$ python3 -q
>>> import numpy as np
>>> np.set_printoptions(precision=2, suppress=True, linewidth=200)
>>> X = np.loadtxt("arr.csv", delimiter=",")
>>> X
array([[8., 0., 0., 0., 0., 0.],
       [5., 9., 0., 0., 0., 0.],
       [7., 2., 8., 0., 0., 0.],
       [7., 7., 7., 4., 0., 0.],
       [8., 1., 3., 8., 3., 0.],
       [3., 2., 0., 7., 8., 8.]])
>>> # triangular: eigenvalues sit on the diagonal
>>> M2 = X / np.linalg.norm(X, axis=1, keepdims=True)
>>> C2 = M2 @ M2.T
>>> C2[1]
array([0.49, 1.  , 0.48, 0.75, 0.39, 0.23])
>>> C2
array([[1.  , 0.49, 0.65, 0.55, 0.66, 0.22],
       [0.49, 1.  , 0.48, 0.75, 0.39, 0.23],
       [0.65, 0.48, 1.  , 0.86, 0.63, 0.17],
       [0.55, 0.75, 0.86, 1.  , 0.75, 0.36],
       [0.66, 0.39, 0.63, 0.75, 1.  , 0.63],
       [0.22, 0.23, 0.17, 0.36, 0.63, 1.  ]])
>>> np.argwhere(np.triu(np.abs(C2) > 0.95, 1))
array([], shape=(0, 2), dtype=int64)
>>> np.linalg.norm(M2, axis=1)
array([1., 1., 1., 1., 1., 1.])
>>> t3 = np.stack([X, -1 * X, X[::-1]])
>>> t3.shape
(3, 6, 6)
>>> t3.sum(axis=0)
array([[3., 2., 0., 7., 8., 8.],
       [8., 1., 3., 8., 3., 0.],
       [7., 7., 7., 4., 0., 0.],
       [7., 2., 8., 0., 0., 0.],
       [5., 9., 0., 0., 0., 0.],
       [8., 0., 0., 0., 0., 0.]])
>>> np.linalg.matrix_rank(t3)
array([6, 6, 6])
>>> np.einsum("bij,cij->bc", t3, t3)
array([[ 787., -787.,  384.],
       [-787.,  787., -384.],
       [ 384., -384.,  787.]])
